$ python -q
>>> import numpy as np
>>> np.set_printoptions(suppress=True, linewidth=100)
>>> rnd = lambda a: np.round(a, 4) + 0
>>> W2 = np.sign(np.array([[3, 0, 0, 1], [0, 0, 4, 3], [5, 2, 1, 5], [0, 1, 0, 5]]))
>>> A2 = (np.tril(W2, -1) + np.eye(4)) @ (np.triu(W2, 1) + np.eye(4))
>>> evals = np.array([0, -2, -2, -2])
>>> M = np.rint(A2 * evals @ np.linalg.inv(A2)) + 0
>>> M
array([[ 0.,  2.,  0., -2.],
       [ 0., -2.,  0.,  0.],
       [ 2.,  2., -2., -2.],
       [ 0.,  0.,  0., -2.]])
>>> # rank 3
>>> np.poly(M)
array([ 1.,  6., 12.,  8.,  0.])
>>> print(np.einsum("ii->", M))
-6.0
>>> print(rnd(np.linalg.eigvals(M)))
[-2.  0. -2. -2.]
>>> np.einsum("ij,ji->", M, M)
np.float64(12.0)
>>> rnd(np.linalg.eigvals(M).sum().real)
np.float64(-6.0)
>>> rnd(np.linalg.det(M[::-1]))
np.float64(0.0)
>>> rnd(np.linalg.det(M.T))
np.float64(0.0)
>>> rnd(np.linalg.det(2 * M)), rnd(np.linalg.det(M))
(np.float64(0.0), np.float64(0.0))
>>> mat = np.loadtxt("x.csv", delimiter=",")
>>> mat
array([[1.    , 0.7   , 0.49  , 0.343 , 0.2401, 0.1681, 0.1176, 0.0824, 0.0576],
       [0.7   , 1.    , 0.7   , 0.49  , 0.343 , 0.2401, 0.1681, 0.1176, 0.0824],
       [0.49  , 0.7   , 1.    , 0.7   , 0.49  , 0.343 , 0.2401, 0.1681, 0.1176],
       [0.343 , 0.49  , 0.7   , 1.    , 0.7   , 0.49  , 0.343 , 0.2401, 0.1681],
       [0.2401, 0.343 , 0.49  , 0.7   , 1.    , 0.7   , 0.49  , 0.343 , 0.2401],
       [0.1681, 0.2401, 0.343 , 0.49  , 0.7   , 1.    , 0.7   , 0.49  , 0.343 ],
       [0.1176, 0.1681, 0.2401, 0.343 , 0.49  , 0.7   , 1.    , 0.7   , 0.49  ],
       [0.0824, 0.1176, 0.1681, 0.2401, 0.343 , 0.49  , 0.7   , 1.    , 0.7   ],
       [0.0576, 0.0824, 0.1176, 0.1681, 0.2401, 0.343 , 0.49  , 0.7   , 1.    ]])
>>> # equal to its transpose
>>> rng = np.random.default_rng(17352)
>>> idx = rng.permutation(9)
>>> idx
array([5, 4, 8, 6, 1, 0, 7, 3, 2])
>>> A2 = mat[idx][:, idx]
>>> A2
array([[1.    , 0.7   , 0.343 , 0.7   , 0.2401, 0.1681, 0.49  , 0.49  , 0.343 ],
       [0.7   , 1.    , 0.2401, 0.49  , 0.343 , 0.2401, 0.343 , 0.7   , 0.49  ],
       [0.343 , 0.2401, 1.    , 0.49  , 0.0824, 0.0576, 0.7   , 0.1681, 0.1176],
       [0.7   , 0.49  , 0.49  , 1.    , 0.1681, 0.1176, 0.7   , 0.343 , 0.2401],
       [0.2401, 0.343 , 0.0824, 0.1681, 1.    , 0.7   , 0.1176, 0.49  , 0.7   ],
       [0.1681, 0.2401, 0.0576, 0.1176, 0.7   , 1.    , 0.0824, 0.343 , 0.49  ],
       [0.49  , 0.343 , 0.7   , 0.7   , 0.1176, 0.0824, 1.    , 0.2401, 0.1681],
       [0.49  , 0.7   , 0.1681, 0.343 , 0.49  , 0.343 , 0.2401, 1.    , 0.7   ],
       [0.343 , 0.49  , 0.1176, 0.2401, 0.7   , 0.49  , 0.1681, 0.7   , 1.    ]])
>>> print(np.trace(A2))
9.0
